>>> import numpy as np
>>> import numpy.linalg as la
>>> np.set_printoptions(precision=4, suppress=True, linewidth=100)
>>> W0 = np.load("w.npy")
>>> W0
array([[  0,  -2,   2,   2,  -1,  -1,  -3,  -3,   2,   2],
       [ -3,   2,   2,   3,  -2,   2,   3,  -3,   1,   3],
       [ -2,   1,   2,   3,   1,  -3,  -3,   2,  -2,  -2],
       [  0,  -3,  -3,  -2,  -2,   2,   2,   1,   2,   0],
       [-12,   6,  10,  14,  -9,   7,   9, -15,   6,  14]])
>>> [round(float(x), 4) for x in la.svd(W0, compute_uv=False)[:3]]
[34.8411, 8.8268, 5.5998]
>>> la.matrix_rank(W0, rtol=0.1)
np.int64(3)
>>> la.cond(W0) > 100
np.True_
>>> B = np.array([[-2, 2, 3],
...     [-2, -2, -2],
...     [2, -1, -2],
...     [-2, 3, -1],
...     [-1, -2, 0],
...     [3, -1, 1],
...     [1, 2, -1],
...     [-1, -1, 2],
...     [3, 2, -2],
...     [-3, -3, 2]])
>>> np.einsum("ij,ij->i", W0, W0)
array([  40,   62,   49,   39, 1144])
>>> np.einsum("ik,kj->ji", W0, B)
array([[  2,   8, -15,  19,  34],
       [  6,   1,  -4,  12,  10],
       [ -6, -23, -11,  12, -98]])
>>> B.T @ W0.T
array([[  2,   8, -15,  19,  34],
       [  6,   1,  -4,  12,  10],
       [ -6, -23, -11,  12, -98]])
>>> la.matrix_rank(np.vstack([W0, B.T]))
np.int64(7)
>>> np.einsum("ik,kj->ij", W0, B)
array([[  2,   6,  -6],
       [  8,   1, -23],
       [-15,  -4, -11],
       [ 19,  12,  12],
       [ 34,  10, -98]])
>>> rk = la.matrix_rank(W0)
>>> rk
np.int64(4)
>>> ns = la.svd(W0)[2][rk:].T
>>> [int(la.matrix_rank(W0[:i])) for i in range(1, len(W0) + 1)]
[1, 2, 3, 4, 4]
>>> ns.shape
(10, 6)
>>> la.matrix_rank(W0.T @ W0), la.matrix_rank(W0 @ W0.T)
(np.int64(4), np.int64(4))
>>> f = np.array([1, 1, 0, 0, 0, 1, 0, 1])
>>> v = np.array([-7, -3, 8, 9, 4, 8, -8, -1, -6, -6, 1])
>>> m1 = f[:, None] + v[None, :]
>>> m1
array([[-6, -2,  9, 10,  5,  9, -7,  0, -5, -5,  2],
       [-6, -2,  9, 10,  5,  9, -7,  0, -5, -5,  2],
       [-7, -3,  8,  9,  4,  8, -8, -1, -6, -6,  1],
       [-7, -3,  8,  9,  4,  8, -8, -1, -6, -6,  1],
       [-7, -3,  8,  9,  4,  8, -8, -1, -6, -6,  1],
       [-6, -2,  9, 10,  5,  9, -7,  0, -5, -5,  2],
       [-7, -3,  8,  9,  4,  8, -8, -1, -6, -6,  1],
       [-6, -2,  9, 10,  5,  9, -7,  0, -5, -5,  2]])
>>> # rank 2
>>> np.unique(m1.round(6), axis=0).shape
(2, 11)
>>> la.lstsq(m1[:-1].T, m1[-1])[2]
np.int32(2)
>>> B = m1 / la.norm(m1, axis=1, keepdims=True)
>>> C2 = B @ B.T
>>> (C2 - 2 * np.eye(8)).round(6).argmax(axis=1)
array([1, 0, 3, 2, 2, 0, 2, 0])
>>> np.round(np.degrees(np.arccos(np.clip(C2[4, 0], -1, 1))), 4)
np.float64(9.2025)
>>> la.norm(B, axis=1)
array([1., 1., 1., 1., 1., 1., 1., 1.])
>>> U, sig, Vh = la.svd(m1)
>>> sig.round(4) + 0
array([58.1558,  4.6801,  0.    ,  0.    ,  0.    ,  0.    ,  0.    ,  0.    ])
>>> B = U[:, :2] @ np.diag(sig[:2]) @ Vh[:2]
>>> np.round(la.norm(m1 - B, 2), 4), np.round(sig[2], 4)
(np.float64(0.0), np.float64(0.0))
>>> round(np.abs(m1 - B).max(), 4)
np.float64(0.0)
>>> la.matrix_rank(B)
np.int64(2)
>>> round(la.norm(m1 - B) / la.norm(m1), 4)
np.float64(0.0)
